% ipython --no-banner

In [1]: import numpy as np

In [2]: np.set_printoptions(precision=1, suppress=True, linewidth=140, floatmode="fixed")

In [3]: rnd = lambda a: np.round(a, 1) + 0

In [4]: rng = np.random.default_rng(95)

In [5]: data = rng.normal(size=(40, 6)) + 20 * np.array([-4, -5, 8, 9, 2, -7])

In [6]: rnd(data)
Out[6]: 
array([[ -80.2, -100.2,  162.1,  180.1,   39.5, -138.6],
       [ -79.1,  -99.7,  160.6,  178.9,   40.0, -140.1],
       [ -82.7,  -98.9,  160.6,  180.2,   41.0, -140.7],
       [ -79.6, -100.6,  160.9,  179.9,   40.4, -139.8],
       [ -81.7, -101.4,  159.6,  180.4,   39.6, -140.6],
       [ -80.9, -100.5,  160.0,  180.9,   39.2, -139.2],
       [ -80.9, -100.2,  159.1,  181.0,   40.0, -137.7],
       [ -81.7,  -98.3,  159.8,  178.3,   40.4, -140.6],
       [ -81.7,  -98.3,  161.2,  181.0,   41.5, -139.5],
       [ -79.3, -100.7,  160.7,  180.0,   39.6, -140.4],
       [ -79.5,  -99.5,  162.0,  180.1,   38.5, -140.8],
       [ -80.4, -100.5,  160.7,  180.4,   41.2, -140.5],
       [ -80.1,  -99.3,  161.4,  180.6,   41.0, -138.2],
       [ -80.1, -101.0,  162.1,  181.1,   40.1, -141.3],
       [ -77.8, -101.4,  161.0,  181.1,   41.7, -140.7],
       [ -79.5,  -99.5,  161.0,  180.8,   39.9, -140.4],
       [ -79.1, -101.9,  161.9,  179.7,   39.4, -139.2],
       [ -80.9, -101.7,  161.2,  181.6,   40.0, -138.1],
       [ -80.6, -101.0,  159.4,  179.7,   41.2, -138.6],
       [ -80.1,  -99.0,  162.6,  180.6,   42.2, -139.0],
       [ -80.3, -100.7,  159.6,  179.8,   39.5, -139.2],
       [ -81.0, -101.3,  160.3,  179.1,   38.7, -141.0],
       [ -80.6, -100.1,  160.2,  178.6,   40.6, -140.4],
       [ -80.7, -100.7,  159.4,  178.0,   39.7, -141.8],
       [ -80.6, -100.0,  159.4,  179.8,   37.8, -138.9],
       [ -80.3,  -98.9,  159.5,  179.1,   36.8, -139.4],
       [ -81.0,  -98.4,  160.4,  179.2,   41.2, -138.8],
       [ -79.9, -100.6,  159.4,  180.4,   40.9, -139.1],
       [ -78.1, -101.6,  160.0,  180.7,   40.1, -141.1],
       [ -79.8,  -98.8,  158.6,  180.4,   38.9, -139.1],
       [ -78.6,  -99.3,  160.7,  181.5,   40.8, -140.7],
       [ -80.5,  -97.7,  161.5,  181.9,   40.0, -138.8],
       [ -79.8, -100.7,  159.5,  178.9,   40.7, -141.3],
       [ -80.3, -100.6,  160.6,  179.6,   40.7, -140.1],
       [ -80.4,  -99.1,  160.7,  178.2,   38.9, -138.9],
       [ -80.5,  -99.4,  160.1,  180.5,   40.2, -139.1],
       [ -78.8,  -99.2,  159.7,  178.9,   39.4, -140.7],
       [ -79.8,  -98.7,  159.8,  180.4,   39.4, -142.5],
       [ -80.2,  -99.5,  158.5,  180.9,   40.3, -140.9],
       [ -79.3, -101.7,  160.4,  179.0,   39.9, -140.7]])

In [7]: Ac = data - data.mean(axis=0)

In [8]: left, sigma, Vh = np.linalg.svd(Ac, full_matrices=False)

In [9]: np.abs(Vh[0]).argmax()
Out[9]: np.int64(5)

In [10]: rnd(Ac.mean(axis=0))
Out[10]: array([0.0, 0.0, 0.0, 0.0, 0.0, 0.0])

In [11]: rnd((sigma ** 2).sum() ** 2 / (sigma ** 4).sum())
Out[11]: np.float64(5.2)

In [12]: rnd(np.abs(Vh[-1]))
Out[12]: array([0.6, 0.2, 0.2, 0.5, 0.3, 0.4])
